$ python3 -q
>>> import numpy as np
>>> import numpy.linalg as la
>>> np.set_printoptions(precision=3, suppress=True, linewidth=120, legacy="1.25")
>>> def rnd(a):
...     return np.round(a, 3) + 0
... 
>>> basis = np.array([[2, 5, -2], [-2, -3, 1], [4, 2, 1]])
>>> F = np.repeat(basis, 24 // 3, axis=0)
>>> rng = np.random.default_rng(5361)
>>> F = F + 0.1 * rng.normal(size=F.shape)
>>> print(rnd(F))
[[ 1.974  4.9   -1.832]
 [ 1.851  5.069 -1.925]
 [ 1.906  4.888 -2.199]
 [ 2.128  5.116 -2.076]
 [ 1.945  4.91  -1.982]
 [ 1.971  5.054 -1.773]
 [ 2.034  5.073 -1.878]
 [ 1.962  5.156 -1.932]
 [-2.154 -3.035  0.897]
 [-2.009 -3.04   0.844]
 [-2.248 -2.927  0.959]
 [-1.999 -3.042  0.864]
 [-1.93  -2.997  1.036]
 [-1.962 -2.999  0.991]
 [-1.871 -2.929  0.935]
 [-2.085 -2.926  1.04 ]
 [ 4.03   1.979  0.91 ]
 [ 3.96   2.071  1.16 ]
 [ 3.944  1.881  0.999]
 [ 3.784  1.929  1.202]
 [ 4.003  2.023  0.932]
 [ 4.231  1.925  1.244]
 [ 3.891  1.9    0.906]
 [ 3.929  1.868  0.846]]
>>> Xc = F - F.mean(axis=0)
>>> evecs = la.svd(Xc)[2][:2]
>>> out = Xc - Xc @ evecs.T @ evecs
>>> print(rnd(la.norm(out) / la.norm(Xc)))
0.025
>>> rnd((Xc @ evecs.T).std(axis=0))
array([3.99 , 1.768])
>>> la.norm(out, axis=1).round(6).argmax()
2
>>> W0 = np.array([[4, 0, 6],
...     [7, 6, 13],
...     [14, 12, 20],
...     [14, 18, 28],
...     [15, 22, 37],
...     [22, 25, 45],
...     [24, 25, 48],
...     [29, 31, 50],
...     [33, 34, 51],
...     [34, 37, 53],
...     [40, 39, 55],
...     [46, 42, 55],
...     [46, 49, 61],
...     [50, 58, 65],
...     [56, 64, 73],
...     [65, 69, 81],
...     [70, 70, 83],
...     [74, 78, 89],
...     [74, 79, 90]])
>>> hat = W0 @ la.solve(W0.T @ W0, W0.T)
>>> rnd(hat @ W0[:, 0])
array([ 4.,  7., 14., 14., 15., 22., 24., 29., 33., 34., 40., 46., 46., 50., 56., 65., 70., 74., 74.])
>>> rnd(la.eigvalsh(hat))
array([0., 0., 0., 0., 0., 0., 0., 0., 0., 0., 0., 0., 0., 0., 0., 0., 1., 1., 1.])
>>> Xc = (W0 - W0.mean(axis=0)) / W0.std(axis=0)
>>> rnd(Xc.std(axis=0))
array([1., 1., 1.])
>>> np.argwhere(np.abs(Xc) > 2)
array([], shape=(0, 2), dtype=int64)
>>> beta = la.lstsq(np.delete(Xc, 0, axis=1), Xc[:, 0])[0]
>>> rnd(beta)
array([ 1.003, -0.012])
>>> U, s, Vh = la.svd(W0)
>>> rnd(s)
array([374.461,  26.601,   9.643])
>>> print(np.argmax(s[:-1] / (s[1:] + 1e-6)) + 1)
1
>>> out = U[:, :1] @ np.diag(s[:1]) @ Vh[:1]
>>> print(rnd(la.norm(W0 - out) / la.norm(W0)))
0.075
>>> Xc = W0 - W0.mean(axis=0)
>>> U, s, Vh = la.svd(Xc, full_matrices=False)
>>> rnd(s)
array([174.32 ,  17.563,   8.993])
>>> print(rnd(Xc.mean(axis=0)))
[0. 0. 0.]
>>> rnd(Vh[0] * np.sign(Vh[0, np.abs(Vh[0]).argmax()]))
array([0.55 , 0.589, 0.592])
>>> np.abs(U[:, 0]).argmax()
0
>>> rnd(s ** 2 / (s ** 2).sum())
array([0.987, 0.01 , 0.003])
>>> rnd((s ** 2).sum() ** 2 / (s ** 4).sum())
1.026
>>> q, R = la.qr(W0)
>>> rnd(R)
array([[-190.717, -201.629, -249.658],
       [   0.   ,   14.211,   14.417],
       [   0.   ,    0.   ,  -35.442]])
>>> rnd(q @ R)
array([[ 4.,  0.,  6.],
       [ 7.,  6., 13.],
       [14., 12., 20.],
       [14., 18., 28.],
       [15., 22., 37.],
       [22., 25., 45.],
       [24., 25., 48.],
       [29., 31., 50.],
       [33., 34., 51.],
       [34., 37., 53.],
       [40., 39., 55.],
       [46., 42., 55.],
       [46., 49., 61.],
       [50., 58., 65.],
       [56., 64., 73.],
       [65., 69., 81.],
       [70., 70., 83.],
       [74., 78., 89.],
       [74., 79., 90.]])
>>> rnd(np.trace(q @ q.T))
3.0
>>> M = np.array([[-1.6, 1.2, 1.3, -0.1],
...     [-0.6, -0.6, -1.3, 1.8],
...     [-2.3, 1.2, -0.3, -1.5]])
>>> M
array([[-1.6,  1.2,  1.3, -0.1],
       [-0.6, -0.6, -1.3,  1.8],
       [-2.3,  1.2, -0.3, -1.5]])
>>> out = M / la.norm(M, axis=1, keepdims=True)
>>> G = out @ out.T
>>> rnd(G[0])
array([ 1.   , -0.287,  0.679])
>>> arr = np.load("out7.npy")
>>> rnd(arr)
array([[ 0.866,  0.   ,  0.   , -0.5  ],
       [ 0.   ,  1.   ,  0.   ,  0.   ],
       [ 0.   ,  0.   ,  1.   ,  0.   ],
       [ 0.5  ,  0.   ,  0.   ,  0.866]])
>>> # splits into 3 blocks
>>> vec = np.array([-6, -5, 4, -5])
>>> print(rnd(np.abs(la.eigvals(arr))))
[1. 1. 1. 1.]
>>> 4 - la.matrix_rank(arr - np.eye(4), tol=1e-8)
2
>>> arr.T @ (arr @ vec)
array([-6., -5.,  4., -5.])
>>> [p for p in range(1, 25) if np.allclose(la.matrix_power(arr, p), np.eye(4))]
[12, 24]
>>> print(rnd(la.inv(arr)))
[[ 0.866  0.     0.     0.5  ]
 [ 0.     1.     0.     0.   ]
 [ 0.     0.     1.     0.   ]
 [-0.5    0.     0.     0.866]]
>>> rnd(np.sort(np.abs(np.degrees(np.angle(la.eigvals(arr))))))
array([ 0.,  0., 30., 30.])
>>> out = arr + rng.integers(-2, 3, (4, 1)) @ rng.integers(-2, 3, (1, 4))
>>> rnd(out)
array([[ 2.866, -1.   ,  0.   ,  0.5  ],
       [ 2.   ,  0.   ,  0.   ,  1.   ],
       [-2.   ,  1.   ,  1.   , -1.   ],
       [ 2.5  , -1.   ,  0.   ,  1.866]])
>>> print(out - arr)
[[ 2. -1.  0.  1.]
 [ 2. -1.  0.  1.]
 [-2.  1.  0. -1.]
 [ 2. -1.  0.  1.]]
>>> rnd(la.svd(out - arr, compute_uv=False))
array([4.899, 0.   , 0.   , 0.   ])
>>> ang = np.radians(120)
>>> R = np.eye(4)
>>> R[3, 3] = R[0, 0] = np.cos(ang)
>>> R[3, 0], R[0, 3] = -np.sin(ang), np.sin(ang)
>>> rnd(R)
array([[-0.5  ,  0.   ,  0.   ,  0.866],
       [ 0.   ,  1.   ,  0.   ,  0.   ],
       [ 0.   ,  0.   ,  1.   ,  0.   ],
       [-0.866,  0.   ,  0.   , -0.5  ]])
>>> out = arr @ R.T
>>> np.allclose(arr @ arr.T, out @ out.T)
True
>>> np.allclose(la.norm(arr, axis=1), la.norm(out, axis=1))
True
>>> rnd(la.svd(arr, compute_uv=False)), rnd(la.svd(out, compute_uv=False))
(array([1., 1., 1., 1.]), array([1., 1., 1., 1.]))
>>> rnd(la.det(R)), rnd(np.trace(R))
(1.0, 1.0)
>>> rnd(out)
array([[-0.866,  0.   ,  0.   , -0.5  ],
       [ 0.   ,  1.   ,  0.   ,  0.   ],
       [ 0.   ,  0.   ,  1.   ,  0.   ],
       [ 0.5  ,  0.   ,  0.   , -0.866]])
>>> out = arr / la.norm(arr, axis=1, keepdims=True)
>>> G = out @ out.T
>>> print((G - 2 * np.eye(4)).round(6).argmax(axis=1))
[1 0 0 0]
>>> print(np.degrees(np.arccos(np.clip(G[3, 2], -1, 1))))
90.0
>>> (np.abs(G) > 0.9).astype(int)
array([[1, 0, 0, 0],
       [0, 1, 0, 0],
       [0, 0, 1, 0],
       [0, 0, 0, 1]])
>>> out = la.inv(arr)
>>> rnd(la.det(arr) * la.det(out))
1.0
>>> print(rnd(la.det(arr) * out))
[[ 0.866  0.     0.     0.5  ]
 [ 0.     1.     0.     0.   ]
 [ 0.     0.     1.     0.   ]
 [-0.5    0.     0.     0.866]]
>>> rnd(arr @ out)
array([[1., 0., 0., 0.],
       [0., 1., 0., 0.],
       [0., 0., 1., 0.],
       [0., 0., 0., 1.]])
>>> rnd(la.cond(arr))
1.0
>>> rnd(out)
array([[ 0.866,  0.   ,  0.   ,  0.5  ],
       [ 0.   ,  1.   ,  0.   ,  0.   ],
       [ 0.   ,  0.   ,  1.   ,  0.   ],
       [-0.5  ,  0.   ,  0.   ,  0.866]])
>>> (np.abs(out) > 1e-9).astype(int)
array([[1, 0, 0, 1],
       [0, 1, 0, 0],
       [0, 0, 1, 0],
       [1, 0, 0, 1]])
>>> m1 = np.loadtxt("m.csv", delimiter=",")
>>> m1
array([[-8.022, -7.987],
       [-6.003, -5.994],
       [-1.978, -1.995],
       [-5.996, -6.032]])
>>> q, R = la.qr(m1)
>>> np.allclose(R.T @ R, m1.T @ m1)
True
>>> rnd(q.T @ q)
array([[1., 0.],
       [0., 1.]])
>>> q.shape, R.shape
((4, 2), (2, 2))
>>> rnd(q)
array([[-0.677,  0.565],
       [-0.507,  0.1  ],
       [-0.167, -0.342],
       [-0.506, -0.744]])
>>> np.trace(q @ q.T)
2.0
>>> rnd(la.norm(m1[2], 1)), rnd(la.norm(m1[2], np.inf))
(3.973, 1.995)
>>> rnd(la.norm(m1, axis=1))
array([11.32 ,  8.483,  2.809,  8.505])
>>> rnd(la.norm(m1[2] - m1[1]))
5.674
>>> rnd(m1[2] @ m1[1])
23.832
>>> def softmax(z):
...     e = np.exp(z - z.max(axis=-1, keepdims=True))
...     return e / e.sum(axis=-1, keepdims=True)
... 
>>> softmax(m1).sum(axis=1)
array([1., 1., 1., 1.])
>>> rnd(softmax(10 * m1[2]))
array([0.542, 0.458])
>>> att = m1 @ m1.T / np.sqrt(2)
>>> rnd(softmax(att))
array([[1.   , 0.   , 0.   , 0.   ],
       [1.   , 0.   , 0.   , 0.   ],
       [0.993, 0.004, 0.   , 0.004],
       [1.   , 0.   , 0.   , 0.   ]])
>>> rnd(softmax(att + np.triu(np.full(att.shape, -np.inf), 1)))
array([[1.   , 0.   , 0.   , 0.   ],
       [1.   , 0.   , 0.   , 0.   ],
       [0.996, 0.004, 0.   , 0.   ],
       [1.   , 0.   , 0.   , 0.   ]])
>>> softmax(att).round(6).argmax(axis=1)
array([0, 0, 0, 0])
>>> A = np.load("sample11.npy")
>>> A
array([[0, 0, 0],
       [0, 0, 1],
       [0, 1, 0]])
>>> rnd(np.sort(la.eigvals(A).real))
array([-1.,  0.,  1.])
>>> out = A + rng.integers(-2, 3, (3, 2)) @ rng.integers(-2, 3, (2, 3))
>>> out
array([[ 6, -6,  2],
       [-2,  2,  7],
       [-4,  5, -3]])
>>> print(la.matrix_rank(out - A, tol=1e-8))
2
>>> rnd(la.svd(out - A, compute_uv=False))
array([10.783,  6.687,  0.   ])
>>> print(out - A)
[[ 6 -6  2]
 [-2  2  6]
 [-4  4 -3]]
>>> ev, evecs = la.eigvalsh(A)
Traceback (most recent call last):
  File "<python-input-110>", line 1, in <module>
    ev, evecs = la.eigvalsh(A)
    ^^^^^^^^^
ValueError: too many values to unpack (expected 2)
>>> ev, evecs = la.eigh(A)
>>> print(rnd(np.abs(evecs[:, -1])))
[0.    0.707 0.707]
>>> ev.sum(), np.trace(A)
(0.0, 0)
>>> ev
array([-1.,  0.,  1.])
>>> np.abs(evecs[:, -1]).round(6).argmax()
1
>>> rnd(la.eigvalsh(A @ A))
array([0., 1., 1.])
>>> rnd(evecs @ np.diag(ev) @ evecs.T)
array([[0., 0., 0.],
       [0., 0., 1.],
       [0., 1., 0.]])
>>> (ev > 1e-8).sum(), (ev < -1e-8).sum()
(1, 1)
>>> rnd(la.eigvalsh(A + 4 * np.eye(3)))
array([3., 4., 5.])
>>> np.unique(ev.round(6) + 0, return_counts=True)[1]
array([1, 1, 1])
>>> J = np.load("block3.npy")
>>> J
array([[ 0.3, -0.9, -1.7],
       [ 0.9,  1. ,  1.4],
       [ 0.5, -0.9, -0.8],
       [ 1.5, -0.3,  0.4]])
>>> G = J.T @ J
>>> rnd(np.trace(G)), (J ** 2).sum()
(11.76, 11.76)
>>> rnd(la.svd(J, compute_uv=False) ** 2)
array([8.093, 3.489, 0.178])
>>> la.matrix_rank(G)
3
>>> rnd(np.diag(G))
array([3.4 , 2.71, 5.65])
>>> rnd(la.eigvalsh(G)[::-1])
array([8.093, 3.489, 0.178])
>>> np.allclose(G, G.T)
True
>>> (J @ J.T).shape
(4, 4)
